% ipython --no-banner

In [1]: import numpy as np

In [2]: np.set_printoptions(precision=3, suppress=True, linewidth=200)

In [3]: def rnd(a):
   ...:     return np.round(a, 3) + 0
   ...: 

In [4]: Z = np.array([[-0.8, 0.8, 0.7, 0.3, 1.2],
   ...:     [0.2, -1.8, 1.0, 0.7, 1.1],
   ...:     [-1.8, 0.3, -0.8, 0.0, 0.0]])

In [5]: rng = np.random.default_rng(2)

In [6]: feats = np.array([[6, 5, 9],
   ...:     [6, 1, 5],
   ...:     [3, 7, 0],
   ...:     [8, 6, 0],
   ...:     [2, 0, 4],
   ...:     [7, 0, 2],
   ...:     [6, 0, 3],
   ...:     [0, 3, 4],
   ...:     [0, 4, 3],
   ...:     [4, 2, 6],
   ...:     [4, 4, 4],
   ...:     [1, 9, 0],
   ...:     [6, 8, 5],
   ...:     [6, 9, 0],
   ...:     [4, 1, 2],
   ...:     [2, 8, 8]]) @ Z + 0.3 * rng.normal(size=(16, 5))

In [7]: print(rnd(feats))
[[-19.943  -1.657   1.876   4.568  13.24 ]
 [-13.257   4.402   1.432   2.584   8.134]
 [ -0.707 -10.293   9.001   5.562  11.436]
 [ -5.23   -4.236  11.418   6.638  15.932]
 [ -8.548   2.856  -1.701   0.723   2.097]
 [ -8.965   6.817   2.808   1.581   7.949]
 [ -9.948   5.739   2.124   2.017   7.263]
 [ -6.515  -4.251   0.061   1.761   3.173]
 [ -4.527  -5.76    1.371   2.476   4.231]
 [-13.309   1.329   0.397   2.038   7.339]
 [ -9.29   -3.226   3.646   4.365   9.226]
 [  1.3   -14.688   9.782   6.516  10.869]
 [-12.006  -8.159   8.146   7.368  16.195]
 [ -3.32  -11.859  12.47    8.46   17.122]
 [ -6.147   1.997   1.977   2.043   5.877]
 [-14.776 -10.666   3.53    6.306  11.325]]

In [8]: Xs = feats - feats.mean(axis=1)
---------------------------------------------------------------------------
ValueError                                Traceback (most recent call last)
Cell In[8], line 1
----> 1 Xs = feats - feats.mean(axis=1)

ValueError: operands could not be broadcast together with shapes (16,5) (16,) 

In [9]: Xs = feats - feats.mean(axis=0)

In [10]: Uu, s, Vt = np.linalg.svd(Xs, full_matrices=False)

In [11]: print(rnd(Vt[0] * np.sign(Vt[0, np.abs(Vt[0]).argmax()])))
[-0.353  0.693 -0.448 -0.249 -0.364]

In [12]: print(np.abs(Vt[0]).argmax())
1

In [13]: print(rnd(Xs.mean(axis=0)))
[0. 0. 0. 0. 0.]

In [14]: print(rnd(s))
[34.491 20.664 14.146  1.14   0.72 ]

In [15]: print(np.linalg.matrix_rank(Xs))
5

In [16]: print(rnd((s ** 2).sum() ** 2 / (s ** 4).sum()))
2.02

In [17]: print(rnd(np.abs(Vt[-1])))
[0.307 0.079 0.715 0.457 0.423]

In [18]: print(rnd(s ** 2 / (s ** 2).sum()))
[0.654 0.235 0.11  0.001 0.   ]

In [19]: print(np.abs(Uu[:, 0]).argmax())
13

In [20]: print(np.searchsorted(np.cumsum(s ** 2) / (s ** 2).sum(), 0.9) + 1)
3
